$ ipython --no-banner

In [1]: import numpy as np

In [2]: np.set_printoptions(precision=3, suppress=True, linewidth=200)

In [3]: tidy = lambda a: np.round(a, 3) + 0

In [4]: r0 = np.array([0, 0, 0, -1, -2, 2, -2, 2, 2, 1, -1]) + 0.5

In [5]: arr = np.eye(11) - 2 * np.outer(r0, r0) / (r0 @ r0)

In [6]: tidy(arr)
Out[6]: 
array([[ 0.981, -0.019, -0.019,  0.019,  0.056, -0.093,  0.056, -0.093, -0.093, -0.056,  0.019],
       [-0.019,  0.981, -0.019,  0.019,  0.056, -0.093,  0.056, -0.093, -0.093, -0.056,  0.019],
       [-0.019, -0.019,  0.981,  0.019,  0.056, -0.093,  0.056, -0.093, -0.093, -0.056,  0.019],
       [ 0.019,  0.019,  0.019,  0.981, -0.056,  0.093, -0.056,  0.093,  0.093,  0.056, -0.019],
       [ 0.056,  0.056,  0.056, -0.056,  0.832,  0.28 , -0.168,  0.28 ,  0.28 ,  0.168, -0.056],
       [-0.093, -0.093, -0.093,  0.093,  0.28 ,  0.533,  0.28 , -0.467, -0.467, -0.28 ,  0.093],
       [ 0.056,  0.056,  0.056, -0.056, -0.168,  0.28 ,  0.832,  0.28 ,  0.28 ,  0.168, -0.056],
       [-0.093, -0.093, -0.093,  0.093,  0.28 , -0.467,  0.28 ,  0.533, -0.467, -0.28 ,  0.093],
       [-0.093, -0.093, -0.093,  0.093,  0.28 , -0.467,  0.28 , -0.467,  0.533, -0.28 ,  0.093],
       [-0.056, -0.056, -0.056,  0.056,  0.168, -0.28 ,  0.168, -0.28 , -0.28 ,  0.832,  0.056],
       [ 0.019,  0.019,  0.019, -0.019, -0.056,  0.093, -0.056,  0.093,  0.093,  0.056,  0.981]])

In [7]: [round(float(np.linalg.det(arr[:i, :i])), 2) + 0 for i in range(1, 12)]
Out[7]: [0.98, 0.96, 0.94, 0.93, 0.76, 0.29, 0.12, -0.35, -0.81, -0.98, -1.0]

In [8]: x0 = np.array([0, 1, 8, 2, 7, -1, 2, 3, -8, 3, 4])

In [9]: h1 = np.maximum(arr @ x0, 0)

In [10]: tidy(h1)
Out[10]: array([0.841, 1.841, 8.841, 1.159, 4.477, 3.206, 0.   , 7.206, 0.   , 5.523, 3.159])

In [11]: tidy(arr * (h1 > 1e-9)[:, None])
Out[11]: 
array([[ 0.981, -0.019, -0.019,  0.019,  0.056, -0.093,  0.056, -0.093, -0.093, -0.056,  0.019],
       [-0.019,  0.981, -0.019,  0.019,  0.056, -0.093,  0.056, -0.093, -0.093, -0.056,  0.019],
       [-0.019, -0.019,  0.981,  0.019,  0.056, -0.093,  0.056, -0.093, -0.093, -0.056,  0.019],
       [ 0.019,  0.019,  0.019,  0.981, -0.056,  0.093, -0.056,  0.093,  0.093,  0.056, -0.019],
       [ 0.056,  0.056,  0.056, -0.056,  0.832,  0.28 , -0.168,  0.28 ,  0.28 ,  0.168, -0.056],
       [-0.093, -0.093, -0.093,  0.093,  0.28 ,  0.533,  0.28 , -0.467, -0.467, -0.28 ,  0.093],
       [ 0.   ,  0.   ,  0.   ,  0.   ,  0.   ,  0.   ,  0.   ,  0.   ,  0.   ,  0.   ,  0.   ],
       [-0.093, -0.093, -0.093,  0.093,  0.28 , -0.467,  0.28 ,  0.533, -0.467, -0.28 ,  0.093],
       [ 0.   ,  0.   ,  0.   ,  0.   ,  0.   ,  0.   ,  0.   ,  0.   ,  0.   ,  0.   ,  0.   ],
       [-0.056, -0.056, -0.056,  0.056,  0.168, -0.28 ,  0.168, -0.28 , -0.28 ,  0.832,  0.056],
       [ 0.019,  0.019,  0.019, -0.019, -0.056,  0.093, -0.056,  0.093,  0.093,  0.056,  0.981]])

In [12]: tidy(np.linalg.norm(arr, axis=0))
Out[12]: array([1., 1., 1., 1., 1., 1., 1., 1., 1., 1., 1.])

In [13]: tidy(arr @ arr.T)
Out[13]: 
array([[1., 0., 0., 0., 0., 0., 0., 0., 0., 0., 0.],
       [0., 1., 0., 0., 0., 0., 0., 0., 0., 0., 0.],
       [0., 0., 1., 0., 0., 0., 0., 0., 0., 0., 0.],
       [0., 0., 0., 1., 0., 0., 0., 0., 0., 0., 0.],
       [0., 0., 0., 0., 1., 0., 0., 0., 0., 0., 0.],
       [0., 0., 0., 0., 0., 1., 0., 0., 0., 0., 0.],
       [0., 0., 0., 0., 0., 0., 1., 0., 0., 0., 0.],
       [0., 0., 0., 0., 0., 0., 0., 1., 0., 0., 0.],
       [0., 0., 0., 0., 0., 0., 0., 0., 1., 0., 0.],
       [0., 0., 0., 0., 0., 0., 0., 0., 0., 1., 0.],
       [0., 0., 0., 0., 0., 0., 0., 0., 0., 0., 1.]])

In [14]: O, V = np.linalg.qr(arr[:, :3])[0], np.linalg.qr(arr[:, 3:])[0]

In [15]: sv = np.linalg.svd(O.T @ V, compute_uv=False)

In [16]: tidy(np.degrees(np.arccos(sv.clip(0, 1))))
Out[16]: array([90., 90., 90.])

In [17]: (sv > 0.9).sum()
Out[17]: np.int64(0)

In [18]: vals, V = np.linalg.eigh(arr)

In [19]: (vals > 1e-8).sum(), (vals < -1e-8).sum()
Out[19]: (np.int64(10), np.int64(1))

In [20]: tidy(V.T @ arr @ V)
Out[20]: 
array([[-1.,  0.,  0.,  0.,  0.,  0.,  0.,  0.,  0.,  0.,  0.],
       [ 0.,  1.,  0.,  0.,  0.,  0.,  0.,  0.,  0.,  0.,  0.],
       [ 0.,  0.,  1.,  0.,  0.,  0.,  0.,  0.,  0.,  0.,  0.],
       [ 0.,  0.,  0.,  1.,  0.,  0.,  0.,  0.,  0.,  0.,  0.],
       [ 0.,  0.,  0.,  0.,  1.,  0.,  0.,  0.,  0.,  0.,  0.],
       [ 0.,  0.,  0.,  0.,  0.,  1.,  0.,  0.,  0.,  0.,  0.],
       [ 0.,  0.,  0.,  0.,  0.,  0.,  1.,  0.,  0.,  0.,  0.],
       [ 0.,  0.,  0.,  0.,  0.,  0.,  0.,  1.,  0.,  0.,  0.],
       [ 0.,  0.,  0.,  0.,  0.,  0.,  0.,  0.,  1.,  0.,  0.],
       [ 0.,  0.,  0.,  0.,  0.,  0.,  0.,  0.,  0.,  1.,  0.],
       [ 0.,  0.,  0.,  0.,  0.,  0.,  0.,  0.,  0.,  0.,  1.]])

In [21]: tidy(V @ np.diag(vals) @ V.T)
Out[21]: 
array([[ 0.981, -0.019, -0.019,  0.019,  0.056, -0.093,  0.056, -0.093, -0.093, -0.056,  0.019],
       [-0.019,  0.981, -0.019,  0.019,  0.056, -0.093,  0.056, -0.093, -0.093, -0.056,  0.019],
       [-0.019, -0.019,  0.981,  0.019,  0.056, -0.093,  0.056, -0.093, -0.093, -0.056,  0.019],
       [ 0.019,  0.019,  0.019,  0.981, -0.056,  0.093, -0.056,  0.093,  0.093,  0.056, -0.019],
       [ 0.056,  0.056,  0.056, -0.056,  0.832,  0.28 , -0.168,  0.28 ,  0.28 ,  0.168, -0.056],
       [-0.093, -0.093, -0.093,  0.093,  0.28 ,  0.533,  0.28 , -0.467, -0.467, -0.28 ,  0.093],
       [ 0.056,  0.056,  0.056, -0.056, -0.168,  0.28 ,  0.832,  0.28 ,  0.28 ,  0.168, -0.056],
       [-0.093, -0.093, -0.093,  0.093,  0.28 , -0.467,  0.28 ,  0.533, -0.467, -0.28 ,  0.093],
       [-0.093, -0.093, -0.093,  0.093,  0.28 , -0.467,  0.28 , -0.467,  0.533, -0.28 ,  0.093],
       [-0.056, -0.056, -0.056,  0.056,  0.168, -0.28 ,  0.168, -0.28 , -0.28 ,  0.832,  0.056],
       [ 0.019,  0.019,  0.019, -0.019, -0.056,  0.093, -0.056,  0.093,  0.093,  0.056,  0.981]])

In [22]: tidy(vals.sum()), np.trace(arr)
Out[22]: (np.float64(9.0), np.float64(9.0))

In [23]: tidy(np.linalg.svd(arr, compute_uv=False))
Out[23]: array([1., 1., 1., 1., 1., 1., 1., 1., 1., 1., 1.])

In [24]: tidy(np.linalg.eigvalsh(arr + -2 * np.eye(11)))
Out[24]: array([-3., -1., -1., -1., -1., -1., -1., -1., -1., -1., -1.])
